% python3 -q
>>> import numpy as np
>>> np.set_printoptions(suppress=True, linewidth=200)
>>> W0 = np.load("m.npy")
>>> W0.round(2)
array([[-0.32,  0.03,  0.55,  0.64,  0.41, -0.17],
       [-0.53,  0.01,  0.41, -0.63,  0.17,  0.36],
       [-0.32, -0.8 , -0.36,  0.2 ,  0.08,  0.28],
       [ 0.16, -0.31, -0.05, -0.39,  0.55, -0.65],
       [-0.63,  0.05, -0.14, -0.03, -0.5 , -0.58],
       [-0.32,  0.5 , -0.62,  0.06,  0.5 ,  0.12]])
>>> # columns are unit length and at right angles
>>> np.round(np.linalg.pinv(W0), 2)
array([[-0.32, -0.53, -0.32,  0.16, -0.63, -0.32],
       [ 0.03,  0.01, -0.8 , -0.31,  0.05,  0.5 ],
       [ 0.55,  0.41, -0.36, -0.05, -0.14, -0.62],
       [ 0.64, -0.63,  0.2 , -0.39, -0.03,  0.06],
       [ 0.41,  0.17,  0.08,  0.55, -0.5 ,  0.5 ],
       [-0.17,  0.36,  0.28, -0.65, -0.58,  0.12]])
>>> np.round(W0[:, 5] @ W0[:, 0], 2)
np.float64(0.0)
>>> F = np.load("data.npy")
>>> F
array([[3, 0, 0, 0, 0, 0, 0, 0, 0, 0, 0],
       [0, 0, 0, 0, 0, 0, 0, 0, 0, 0, 0],
       [3, 2, 2, 0, 0, 0, 0, 0, 0, 0, 0],
       [0, 1, 0, 0, 0, 0, 0, 0, 0, 0, 0],
       [3, 1, 3, 1, 0, 0, 0, 0, 0, 0, 0],
       [2, 0, 2, 1, 0, 0, 0, 0, 0, 0, 0],
       [3, 3, 2, 1, 2, 2, 0, 0, 0, 0, 0],
       [3, 0, 0, 2, 1, 0, 3, 1, 0, 0, 0],
       [3, 1, 0, 2, 1, 0, 1, 3, 0, 0, 0],
       [2, 1, 0, 1, 0, 2, 3, 0, 1, 2, 0],
       [0, 1, 3, 0, 0, 0, 1, 1, 3, 2, 3]])
>>> # triangular: eigenvalues sit on the diagonal
>>> rng = np.random.default_rng(543195)
>>> idx = rng.permutation(11)
>>> idx
array([ 4,  3,  9,  6,  0,  5, 10,  8,  1,  7,  2])
>>> M2 = F[idx][:, idx]
>>> np.trace(M2)
np.int64(11)
>>> np.round(np.sort(np.abs(np.linalg.eigvals(M2))), 2)
array([0., 0., 0., 0., 0., 0., 1., 2., 2., 3., 3.])
>>> M2
array([[0, 1, 0, 0, 3, 0, 0, 0, 1, 0, 3],
       [0, 0, 0, 0, 0, 0, 0, 0, 1, 0, 0],
       [0, 1, 2, 3, 2, 2, 0, 1, 1, 0, 0],
       [2, 1, 0, 0, 3, 2, 0, 0, 3, 0, 2],
       [0, 0, 0, 0, 3, 0, 0, 0, 0, 0, 0],
       [0, 1, 0, 0, 2, 0, 0, 0, 0, 0, 2],
       [0, 0, 2, 1, 0, 0, 3, 3, 1, 1, 3],
       [1, 2, 0, 1, 3, 0, 0, 0, 1, 3, 0],
       [0, 0, 0, 0, 0, 0, 0, 0, 0, 0, 0],
       [1, 2, 0, 3, 3, 0, 0, 0, 0, 1, 0],
       [0, 0, 0, 0, 3, 0, 0, 0, 2, 0, 2]])
>>> A = np.load("block19.npy")
>>> A
array([[ 1, -1,  1, -1,  1, -1,  1, -1],
       [ 1,  1,  1,  1,  1,  1,  1,  1],
       [ 1, -1, -1,  1, -1,  1,  1, -1],
       [ 1,  1,  1,  1, -1, -1, -1, -1],
       [ 1, -1,  1, -1, -1,  1, -1,  1],
       [ 1,  1, -1, -1,  1,  1, -1, -1],
       [ 1,  1, -1, -1, -1, -1,  1,  1],
       [ 1, -1, -1,  1,  1, -1, -1,  1]])
>>> x = np.array([5, 7, 6, 4, 5, 3, 1, 8])
>>> rhs = A @ x
>>> coef, lr = np.zeros(8), 1 / np.linalg.norm(A, 2) ** 2
>>> for i in range(30):
...     coef -= lr * A.T @ (A @ coef - rhs)
...     if i % 10 == 0: print(i, round(np.linalg.norm(A @ coef - rhs), 2))
... 
0 0.0
10 0.0
20 0.0
>>> round(float(np.linalg.cond(A)), 2)
1.0
>>> u = np.array([4, 2])
>>> np.correlate(A[6], A[4], "full")
array([ 1,  0, -1,  0, -3,  0,  3,  0,  3,  0, -3,  0, -1,  0,  1])
>>> W1 = np.array([[9, 3, 1, 1, 3, 6],
...     [1, 0, 2, 1, 8, 6],
...     [7, 1, 2, 1, 0, 7],
...     [6, 4, 2, 6, 6, 8],
...     [6, 5, 4, 1, 0, 9],
...     [9, 4, 0, 6, 0, 0],
...     [3, 9, 6, 3, 6, 0],
...     [8, 2, 7, 6, 8, 8]])
>>> coef = np.array([1, -4, 2, 3, 3, -2])
>>> hid = np.maximum(A @ W1 + coef, 0)
>>> hid
array([[ 2,  4,  4,  0,  0,  0],
       [50, 24, 26, 28, 34, 42],
       [ 6,  8,  0, 10,  2,  0],
       [ 0,  0,  0,  0,  6,  8],
       [18,  0,  0,  6,  0,  0],
       [ 2,  0,  0,  0,  0,  0],
       [ 0,  0, 10,  0, 22,  0],
       [10,  0,  6,  6,  6, 16]])
>>> np.round((hid > 0).mean(axis=0), 2)
array([0.75, 0.38, 0.5 , 0.5 , 0.62, 0.38])
>>> C = np.array([[-3, 2, -1],
...     [1, -3, -2],
...     [-1, 0, 0],
...     [3, -2, -1],
...     [2, -2, 2],
...     [1, -3, -1]])
>>> hid @ C
array([[  -6,   -8,  -10],
       [  42, -222, -100],
       [  24,  -36,  -28],
       [  20,  -36,    4],
       [ -36,   24,  -24],
       [  -6,    4,   -2],
       [  34,  -44,   44],
       [  10,  -52,  -20]])
